$ ipython --no-banner

In [1]: import numpy as np

In [2]: from numpy import linalg as LA

In [3]: np.set_printoptions(suppress=True, linewidth=200)

In [4]: def rnd(a):
   ...:     return np.round(a, 1) + 0
   ...: 

In [5]: K = np.load("out7.npy")

In [6]: K
Out[6]: 
array([[ -2. ,  -8. ,  -2.8,   3.6,   7.2,  -5. ,  -1.1,   6.2,  -6.4],
       [ -4.5,   4. ,   3.3, -10.8,  -1.4,   4.5,  -5.6,  -2.8,   5.1],
       [  3.8,  -7.4,  -1.1,  -2.8,  -8. ,   5.4,   0.2,  -3.4,  -3.4]])

In [7]: U, sigma, VT = LA.svd(K, full_matrices=False)

In [8]: rnd(U.T @ U)
Out[8]: 
array([[1., 0., 0.],
       [0., 1., 0.],
       [0., 0., 1.]])

In [9]: rnd(sigma / sigma[0])
Out[9]: array([1. , 0.7, 0.5])

In [10]: rnd(np.abs(VT[0]))
Out[10]: array([0.1, 0.4, 0.2, 0.5, 0.4, 0.4, 0.2, 0.3, 0.4])

In [11]: rnd(sigma)
Out[11]: array([20. , 14. ,  9.8])

In [12]: np.allclose(U * sigma @ VT, K)
Out[12]: True

In [13]: (sigma > 1e-8).sum()
Out[13]: np.int64(3)

In [14]: rnd(U.T @ K @ VT.T)
Out[14]: 
array([[20. ,  0. ,  0. ],
       [ 0. , 14. ,  0. ],
       [ 0. ,  0. ,  9.8]])

In [15]: rnd(VT @ VT.T)
Out[15]: 
array([[1., 0., 0.],
       [0., 1., 0.],
       [0., 0., 1.]])

In [16]: A2 = np.array([[0, -1, -3],
    ...:     [-3, 2, -1],
    ...:     [0, 1, 0],
    ...:     [1, 1, 3],
    ...:     [1, 1, -3],
    ...:     [-2, 2, -1],
    ...:     [-1, 2, 1],
    ...:     [3, -1, -2],
    ...:     [-2, 2, -3]])

In [17]: np.vstack([K, A2.T]).shape
Out[17]: (6, 9)

In [18]: LA.matrix_rank(K @ A2)
Out[18]: np.int64(3)

In [19]: rnd(K @ A2)
Out[19]: 
array([[ 77.3, -37.2,  13.9],
       [-46.2,  14.4, -38.5],
       [ -3. , -22.7,  23.4]])

In [20]: def softmax(z):
    ...:     e = np.exp(z - z.max(axis=-1, keepdims=True))
    ...:     return e / e.sum(axis=-1, keepdims=True)
    ...: 

In [21]: rnd(softmax(K[0]))
Out[21]: array([0. , 0. , 0. , 0. , 0.7, 0. , 0. , 0.3, 0. ])

In [22]: rnd(softmax(K[0] + 5))
Out[22]: array([0. , 0. , 0. , 0. , 0.7, 0. , 0. , 0.3, 0. ])

In [23]: rnd(softmax(10 * K[0]))
Out[23]: array([0., 0., 0., 0., 1., 0., 0., 0., 0.])

In [24]: rnd(softmax(K).sum(axis=1))
Out[24]: array([1., 1., 1.])

In [25]: att = K @ K.T / np.sqrt(9)

In [26]: rnd(softmax(att + np.triu(np.full(att.shape, -np.inf), 1)))
Out[26]: 
array([[1., 0., 0.],
       [0., 1., 0.],
       [0., 0., 1.]])

In [27]: rnd(softmax(att))
Out[27]: 
array([[1., 0., 0.],
       [0., 1., 0.],
       [0., 0., 1.]])

In [28]: r0 = np.array([0, -1])

In [29]: np.array([np.convolve(row, r0, "same") for row in K])
Out[29]: 
array([[ 0. ,  2. ,  8. ,  2.8, -3.6, -7.2,  5. ,  1.1, -6.2],
       [ 0. ,  4.5, -4. , -3.3, 10.8,  1.4, -4.5,  5.6,  2.8],
       [ 0. , -3.8,  7.4,  1.1,  2.8,  8. , -5.4, -0.2,  3.4]])

In [30]: X = np.load("a.npy")

In [31]: X
Out[31]: 
array([[ 1,  0,  0,  0,  0,  0,  0,  0,  0],
       [ 0,  1,  0,  0,  0,  0,  0,  0,  0],
       [-3, -2,  1,  0,  0,  0,  0,  0,  0],
       [ 1,  0,  0,  1,  0,  0,  0,  0,  0],
       [ 1,  3,  2,  1,  1,  0,  0,  0,  0],
       [ 1, -2,  1, -2,  1,  1,  0,  0,  0],
       [ 3,  2, -1,  1,  1,  1,  1,  0,  0],
       [-3, -1,  1,  0, -2, -3,  0,  1,  0],
       [ 3, -1, -2,  1,  1,  0, -2,  3,  1]])

In [32]: O, evecs = LA.qr(X[:, :7])[0], LA.qr(X[:, 7:])[0]

In [33]: sigma = LA.svd(O.T @ evecs, compute_uv=False)

In [34]: rnd(sigma)
Out[34]: array([1., 1.])

In [35]: rnd(LA.norm(O @ O.T - evecs @ evecs.T, 2))
Out[35]: np.float64(1.0)

In [36]: rnd(np.degrees(np.arccos(sigma.clip(0, 1))))
Out[36]: array([1.9, 5. ])

In [37]: x0 = np.array([-7, 6, -4, 3, 9, -8, 2, 5, 2])

In [38]: (K @ x0).argmax()
Out[38]: np.int64(0)

In [39]: K @ np.eye(9)[1]
Out[39]: array([-8. ,  4. , -7.4])

In [40]: rnd(K @ (2 * x0))
Out[40]: array([ 217.6, -107.4, -427.2])

In [41]: [int(LA.matrix_rank(LA.matrix_power(X, p))) for p in range(1, 10)]
Out[41]: [9, 9, 9, 9, 9, 9, 9, 9, 9]

In [42]: X @ X
Out[42]: 
array([[  1,   0,   0,   0,   0,   0,   0,   0,   0],
       [  0,   1,   0,   0,   0,   0,   0,   0,   0],
       [ -6,  -4,   1,   0,   0,   0,   0,   0,   0],
       [  2,   0,   0,   1,   0,   0,   0,   0,   0],
       [ -3,   2,   4,   2,   1,   0,   0,   0,   0],
       [ -2,  -3,   4,  -3,   2,   1,   0,   0,   0],
       [ 12,   7,   1,   1,   3,   2,   1,   0,   0],
       [-14,  -4,  -5,   4,  -7,  -6,   0,   1,   0],
       [ -1,  -2,   3,   1,  -6, -11,  -4,   6,   1]])

In [43]: LA.matrix_rank(X - X[0, 0] * np.eye(9))
Out[43]: np.int64(7)

In [44]: np.prod(np.diag(X)), rnd(LA.det(X))
Out[44]: (np.int64(1), np.float64(1.0))

In [45]: rnd(np.sort(LA.eigvals(X)))
Out[45]: array([1., 1., 1., 1., 1., 1., 1., 1., 1.])
